In [1]: import numpy as np

In [2]: import numpy.linalg as la

In [3]: np.set_printoptions(precision=2, suppress=True, linewidth=120, legacy="1.25")

In [4]: K = np.load("data.npy")

In [5]: K
Out[5]: 
array([[-1.,  1.,  1.,  1.],
       [ 1., -1.,  1.,  1.],
       [ 1.,  1., -1.,  1.],
       [ 1.,  1.,  1., -1.]])

In [6]: # symmetric, so the eigenvalues are real

In [7]: np.einsum("ii->", K)
Out[7]: -4.0

In [8]: round(la.det(K[::-1]), 2)
Out[8]: -16.0

In [9]: np.einsum("ij,ji->", K, K)
Out[9]: 16.0

In [10]: np.sort(np.abs(np.fft.fft(K[0]))), np.sort(la.svd(K, compute_uv=False))
Out[10]: (array([2., 2., 2., 2.]), array([2., 2., 2., 2.]))

In [11]: np.allclose(K @ K.T, K.T @ K)
Out[11]: True

In [12]: (K @ K)[0]
Out[12]: array([4., 0., 0., 0.])

In [13]: mat = np.load("arr.npy")

In [14]: mat
Out[14]: 
array([[ 6.83,  3.69, -1.96,  0.8 ,  2.6 ,  0.28],
       [ 2.63, -3.03, -0.77, -0.14,  1.29, -1.46],
       [-0.97,  4.65, -2.99, -1.4 , -0.02, -0.33],
       [ 0.81,  2.91, -0.3 , -3.9 , -2.13, -2.24],
       [ 2.38, -4.6 ,  2.15,  2.6 , -0.89, -1.14],
       [ 0.71,  4.82,  1.78,  3.44, -0.56,  2.09],
       [-2.32,  1.34, -0.56,  1.28,  0.02,  3.43],
       [-3.76,  1.75,  0.81, -0.69,  3.77,  2.77],
       [-2.89,  2.43,  3.63,  0.84,  0.37,  0.28],
       [ 0.17,  0.  ,  3.18,  0.  , -0.84, -1.93],
       [ 4.45,  0.27, -2.69, -1.1 ,  1.98, -0.51],
       [ 0.48, -1.73,  1.86, -0.33, -3.95, -2.35],
       [ 5.55,  0.9 ,  1.31,  0.07,  0.54,  1.93],
       [ 1.67,  0.53, -0.95,  3.93,  2.42, -3.37],
       [-4.39,  2.46, -3.15, -6.09,  0.31, -0.81],
       [ 0.65, -0.92, -0.22,  3.03,  2.31,  1.2 ],
       [ 0.88,  2.7 ,  3.63,  2.72, -2.05, -1.43],
       [-2.69,  3.38,  2.95, -4.68, -0.14, -2.84],
       [-4.29,  4.76,  4.77, -1.31, -0.56, -2.6 ],
       [-1.63,  0.31,  0.5 , -0.68,  0.39, -0.57]])

In [15]: G = np.cov(mat, rowvar=False)

In [16]: np.argsort(-mat.std(axis=0).round(6), kind="stable")
Out[16]: array([0, 3, 1, 2, 5, 4])
